% ipython --no-banner

In [1]: import numpy as np

In [2]: np.set_printoptions(suppress=True, linewidth=120)

In [3]: E = np.load("test19.npy")

In [4]: print(E)
[[0 0 0]
 [0 0 0]
 [0 0 0]
 [0 9 2]]

In [5]: rk = np.linalg.matrix_rank(E)

In [6]: print(rk)
1

In [7]: null = np.linalg.svd(E)[2][rk:].T

In [8]: print(np.linalg.matrix_rank(E.T @ E), np.linalg.matrix_rank(E @ E.T))
1 1

In [9]: print(np.allclose(E @ null, 0))
True

In [10]: M = np.loadtxt("mat.csv", delimiter=",")

In [11]: print(M.round(4))
[[0.5961 0.0542 0.4877]
 [0.0542 0.0049 0.0443]
 [0.4877 0.0443 0.399 ]]

In [12]: # symmetric

In [13]: evals, V = np.linalg.eigh(M)

In [14]: x = np.array([6, 9, 6])

In [15]: print(round(np.abs(M).sum(axis=1).max(), 4), np.round(np.abs(evals).max(), 4))
1.1379 1.0

In [16]: print(round(float(x @ M @ x / (x @ x)), 4), np.round(evals[0], 4), np.round(evals[-1], 4))
0.5358 -0.0 1.0

In [17]: print(round(x @ M @ x, 4))
81.9754

In [18]: evals, V = np.linalg.eigvalsh(M)
ValueError: too many values to unpack (expected 2)


In [19]: evals, V = np.linalg.eigh(M)

In [20]: print(round(float(evals.sum()), 4), np.trace(M))
1.0 1.0

In [21]: print(np.unique(evals.round(6) + 0, return_counts=True)[1])
[2 1]

In [22]: print(np.round(np.abs(V[:, -1]), 4))
[0.772  0.0702 0.6317]

In [23]: print(np.round(V @ np.diag(evals) @ V.T, 4))
[[0.5961 0.0542 0.4877]
 [0.0542 0.0049 0.0443]
 [0.4877 0.0443 0.399 ]]

In [24]: print((evals > 1e-8).sum(), (evals < -1e-8).sum())
1 0

In [25]: print(np.abs(V[:, -1]).round(6).argmax())
0

In [26]: def softmax(z):
    ...:     e = np.exp(z - z.max(axis=-1, keepdims=True))
    ...:     return e / e.sum(axis=-1, keepdims=True)
    ...: 

In [27]: print(np.round(softmax(M[1] + -3), 4))
[0.3399 0.3236 0.3366]

In [28]: print(np.round(softmax(M[1]), 4))
[0.3399 0.3236 0.3366]

In [29]: print(softmax(M).sum(axis=1))
[1. 1. 1.]

In [30]: S = M @ M.T / np.sqrt(3)

In [31]: print(np.round(softmax(S)[1] @ M, 4))
[0.3822 0.0347 0.3127]

In [32]: print(softmax(S).round(6).argmax(axis=1))
[0 0 0]

In [33]: print(np.round(softmax(S + np.triu(np.full(S.shape, -np.inf), 1)), 4))
[[1.     0.     0.    ]
 [0.5071 0.4929 0.    ]
 [0.3671 0.2842 0.3488]]

In [34]: print(np.round(softmax(S), 4))
[[0.3744 0.2738 0.3517]
 [0.3371 0.3277 0.3352]
 [0.3671 0.2842 0.3488]]

In [35]: print(np.round(np.linalg.norm(M, 1), 4), round(float(np.linalg.norm(M, np.inf)), 4))
1.1379 1.1379

In [36]: print(round(np.linalg.norm(M[0], 1), 4), np.round(np.linalg.norm(M[0], np.inf), 4))
1.1379 0.5961

In [37]: print(np.round(np.linalg.norm(M, axis=0), 4))
[0.772  0.0702 0.6317]

In [38]: print(np.round(np.linalg.norm(M, axis=1), 4))
[0.772  0.0702 0.6317]

In [39]: print(round(float(np.linalg.norm(M, "nuc")), 4))
1.0

In [40]: print(np.linalg.matrix_rank(M, rtol=0.1))
1

In [41]: print(round(float(np.linalg.norm(M, 2) / np.linalg.norm(M)), 4))
1.0

In [42]: F = np.load("data.npy")

In [43]: print(F)
[[ 0.9  3.   0.1  2.1]
 [ 0.5 -1.5  1.3  0.3]
 [-0.5 -6.   1.2 -1.3]
 [ 0.8  6.  -3.4  0. ]]

In [44]: q = F.astype(float).copy()

In [45]: for j in range(4):
    ...:     q[:, j] -= q[:, :j] @ (q[:, :j].T @ q[:, j])
    ...:     q[:, j] /= np.linalg.norm(q[:, j])
    ...: 

In [46]: print(np.round(q.T @ q, 4) + 0)
[[1. 0. 0. 0.]
 [0. 1. 0. 0.]
 [0. 0. 1. 0.]
 [0. 0. 0. 1.]]

In [47]: print(np.round(q.T @ F, 4) + 0)
[[ 1.3964  6.9821 -1.8476  1.9263]
 [ 0.      5.8737 -2.7836  0.0341]
 [ 0.      0.      1.881   1.4322]
 [ 0.      0.      0.      0.6534]]

In [48]: W0 = np.load("arr.npy")

In [49]: print(W0)
[[-2 -4 -2]
 [-4 -2 -4]
 [-2 -4 -2]]

In [50]: print(round(np.abs(np.linalg.eigvals(W0)).max(), 4))
8.7446

In [51]: assert W0 == W0.T
ValueError: The truth value of an array with more than one element is ambiguous. Use a.any() or a.all()


In [52]: print(np.allclose(W0, W0.T))
True

In [53]: print(round(np.linalg.det(W0), 4))
0.0

In [54]: print(np.linalg.matrix_power(W0, 4))
[[1728 2016 1728]
 [2016 2448 2016]
 [1728 2016 1728]]

In [55]: print(np.round(np.sort(np.abs(np.linalg.eigvals(W0))), 4) + 0)
[0.     2.7446 8.7446]

In [56]: print((W0 - W0.T) / 2)
[[0. 0. 0.]
 [0. 0. 0.]
 [0. 0. 0.]]

In [57]: data = np.load("dump.npy")

In [58]: print(data)
[[-1  0  1  2]
 [ 3  4  5  6]
 [ 7  8  9 10]
 [11 12 13 14]]

In [59]: left, sigma, Vh = np.linalg.svd(data)

In [60]: print(sigma.round(4) + 0)
[31.7752  2.5177  0.      0.    ]

In [61]: print(np.argmax(sigma[:-1] / (sigma[1:] + 1e-6)) + 1)
2

In [62]: B = left[:, :2] @ np.diag(sigma[:2]) @ Vh[:2]

In [63]: print(B.round(4) + 0)
[[-1.  0.  1.  2.]
 [ 3.  4.  5.  6.]
 [ 7.  8.  9. 10.]
 [11. 12. 13. 14.]]

In [64]: B = np.array([[0, -2, 2], [2, 0, -1]])

In [65]: W2 = np.kron(B, data)

In [66]: print(np.linalg.matrix_rank(W2))
4

In [67]: print(np.round(np.linalg.norm(W2, 2), 4), round(float(np.linalg.norm(B, 2) * np.linalg.norm(data, 2)), 4))
95.3255 95.3255

In [68]: print(W2.shape)
(8, 12)

In [69]: arr = np.load("w.npy")

In [70]: print(arr)
[[2 0 0]
 [2 1 0]
 [1 2 1]]

In [71]: # triangular

In [72]: x = np.array([3, 0, -8])

In [73]: print(arr @ np.eye(3)[0])
[2. 2. 1.]

In [74]: print(arr * x)
[[ 6  0  0]
 [ 6  0  0]
 [ 3  0 -8]]

In [75]: print(arr @ x)
[ 6  6 -5]

In [76]: print([int(np.linalg.matrix_rank(np.linalg.matrix_power(arr, p))) for p in range(1, 4)])
[3, 3, 3]

In [77]: print(np.round(np.sort(np.linalg.eigvals(arr)), 4))
[1. 1. 2.]

In [78]: print(np.linalg.matrix_rank(arr - arr[0, 0] * np.eye(3)))
2

In [79]: print(arr @ arr)
[[4 0 0]
 [6 1 0]
 [7 4 1]]

In [80]: rng = np.random.default_rng(48122)

In [81]: labels = rng.permutation(3)

In [82]: B = arr[:, labels] * rng.choice([-1, 1], 3)

In [83]: print(B)
[[-2  0  0]
 [-2  0  1]
 [-1  1  2]]

In [84]: left, _, Vh = np.linalg.svd(arr.T @ B)

In [85]: print(np.round(left @ Vh, 4) + 0)
[[-1.  0.  0.]
 [ 0.  0.  1.]
 [ 0.  1.  0.]]

In [86]: print(labels)
[0 2 1]

In [87]: print(np.round(np.linalg.lstsq(arr, B)[0], 4) + 0)
[[-1.  0.  0.]
 [ 0.  0.  1.]
 [ 0.  1.  0.]]

In [88]: B = arr ** -1
ValueError: Integers to negative integer powers are not allowed.


In [89]: B = np.linalg.inv(arr)

In [90]: print(np.round(np.linalg.inv(B), 4))
[[2. 0. 0.]
 [2. 1. 0.]
 [1. 2. 1.]]

In [91]: print(np.allclose(B, arr.T))
False

In [92]: print((np.abs(B) > 1e-9).astype(int))
[[1 0 0]
 [1 1 0]
 [1 1 1]]

In [93]: print(B)
[[ 0.5  0.   0. ]
 [-1.   1.   0. ]
 [ 1.5 -2.   1. ]]

In [94]: X = np.load("out15.npy")

In [95]: print(X)
[[ 7.0542  0.0266]
 [-6.8941 -0.141 ]]

In [96]: # column 0 dominates

In [97]: evals, V = np.linalg.eig(X)

In [98]: print(np.round(np.sort(np.linalg.eigvals(np.linalg.inv(X))), 4))
[-8.6638  0.1423]

In [99]: print(np.round(np.sort(np.linalg.eigvals(X.T)), 4))
[-0.1154  7.0286]

In [100]: print(evals.round(4))
[ 7.0286 -0.1154]

In [101]: print(np.round(X @ V[:, 0] - evals[0] * V[:, 0], 4) + 0)
[0. 0.]

In [102]: print(np.round((X - X.T) / 2, 4))
[[ 0.      3.4604]
 [-3.4604  0.    ]]

In [103]: print(np.round(X @ X, 4))
[[ 49.5784   0.1839]
 [-47.6603  -0.1635]]

In [104]: print(np.round(np.linalg.matrix_power(X, 2), 4))
[[ 49.5784   0.1839]
 [-47.6603  -0.1635]]

In [105]: print(np.round(np.sort(np.abs(np.linalg.eigvals(X))), 4))
[0.1154 7.0286]

In [106]: A = np.loadtxt("a.csv", delimiter=",")

In [107]: print(A)
[[ 0.  0.  4. -6.]
 [ 0.  0. -2. -2.]
 [ 0.  0.  2. -3.]
 [ 0.  0. -1. -1.]]

In [108]: # looks like rank 2

In [109]: x = np.array([0, 1, 2])

In [110]: print((E @ x).argmax())
3

In [111]: print(E @ (2 * x))
[ 0  0  0 26]

In [112]: print(np.einsum("ij,j->i", E, x))
[ 0  0  0 13]

In [113]: print((E * x).sum(axis=1))
[ 0  0  0 13]

In [114]: print(E @ x)
[ 0  0  0 13]

In [115]: print(E @ np.ones(3))
[ 0.  0.  0. 11.]

In [116]: print(np.linalg.norm(E @ x) <= np.linalg.norm(E, 2) * np.linalg.norm(x) + 1e-9)
True

In [117]: print(A.mean(axis=0))
[ 0.    0.    0.75 -3.  ]

In [118]: print(np.count_nonzero(A))
8

In [119]: print(A - A[0])
[[ 0.  0.  0.  0.]
 [ 0.  0. -6.  4.]
 [ 0.  0. -2.  3.]
 [ 0.  0. -5.  5.]]

In [120]: print(A.shape)
(4, 4)

In [121]: print(np.round(np.linalg.svd(A, compute_uv=False), 4) + 0)
[8.0902 3.0902 0.     0.    ]

In [122]: A[4]
IndexError: index 4 is out of bounds for axis 0 with size 4


In [123]: print(np.abs(A).max())
6.0

In [124]: print(A.sum(axis=0))
[  0.   0.   3. -12.]

In [125]: rk = np.linalg.matrix_rank(A)

In [126]: print(rk)
2

In [127]: null = np.linalg.svd(A)[2][rk:].T

In [128]: print(np.allclose(A @ null, 0))
True

In [129]: print(null.shape)
(4, 2)

In [130]: print([int(np.linalg.matrix_rank(A[:i])) for i in range(1, len(A) + 1)])
[1, 2, 2, 2]

In [131]: print([int(np.linalg.matrix_rank(A[:, :j + 1])) for j in range(4)])
[0, 0, 1, 2]

In [132]: print(np.round(A @ null, 4) + 0)
[[0. 0.]
 [0. 0.]
 [0. 0.]
 [0. 0.]]

In [133]: x = np.array([2, 1, 0, 2])

In [134]: h1 = np.maximum(A @ x, 0)

In [135]: print(np.flatnonzero(h1 > 1e-9))
[]

In [136]: print(A.T @ h1)
[0. 0. 0. 0.]

In [137]: print(A * (h1 > 1e-9)[:, None])
[[ 0.  0.  0. -0.]
 [ 0.  0. -0. -0.]
 [ 0.  0.  0. -0.]
 [ 0.  0. -0. -0.]]
